% python3 -q
>>> import numpy as np
>>> np.set_printoptions(precision=3, suppress=True, linewidth=120)
>>> tidy = lambda a: np.round(a, 3) + 0
>>> data = np.loadtxt("case1.csv", delimiter=",")
>>> data
array([[ 9., 15., 12.],
       [15., 29., 24.],
       [12., 24., 20.]])
>>> tidy(data @ np.linalg.pinv(data) @ data)
array([[ 9., 15., 12.],
       [15., 29., 24.],
       [12., 24., 20.]])
>>> np.unique(data.round(6), axis=0).shape
(3, 3)
>>> np.allclose(data[:-1].T @ np.linalg.lstsq(data[:-1].T, data[-1])[0], data[-1])
True
>>> W1 = np.array([[1, 0, 0, 0, 0, 1], [1, 0, 2, 0, 2, 0], [1, 0, 2, 0, 2, 1]])
>>> coef = np.array([2, 1, 2, 1, 2, -3])
>>> H = np.maximum(data @ W1 + coef, 0)
>>> (H > 0).mean(axis=0)
array([1., 1., 1., 1., 1., 1.])
>>> H
array([[ 38.,   1.,  56.,   1.,  56.,  18.],
       [ 70.,   1., 108.,   1., 108.,  36.],
       [ 58.,   1.,  90.,   1.,  90.,  29.]])
>>> (H > 0).astype(int)
array([[1, 1, 1, 1, 1, 1],
       [1, 1, 1, 1, 1, 1],
       [1, 1, 1, 1, 1, 1]])
>>> C = np.array([[2, 2], [2, 0], [2, 1], [1, 0], [2, 0], [1, 0]])
>>> W1 @ C
array([[ 3,  2],
       [10,  4],
       [11,  4]])
>>> H @ C
array([[321., 132.],
       [611., 248.],
       [508., 206.]])
>>> np.einsum("ij,ji->", data, data)
np.float64(3212.0)
>>> np.kron(np.eye(2, dtype=int), data)
array([[ 9., 15., 12.,  0.,  0.,  0.],
       [15., 29., 24.,  0.,  0.,  0.],
       [12., 24., 20.,  0.,  0.,  0.],
       [ 0.,  0.,  0.,  9., 15., 12.],
       [ 0.,  0.,  0., 15., 29., 24.],
       [ 0.,  0.,  0., 12., 24., 20.]])
>>> tidy(np.linalg.eigvals(data))
array([56.659,  1.341,  0.   ])
>>> tidy(np.linalg.eigvals(data).sum().real)
np.float64(58.0)
>>> tidy(np.linalg.det(data.T))
np.float64(0.0)
>>> tidy(np.poly(data))
array([  1., -58.,  76.,   0.])
>>> np.einsum("ii->", data)
np.float64(58.0)
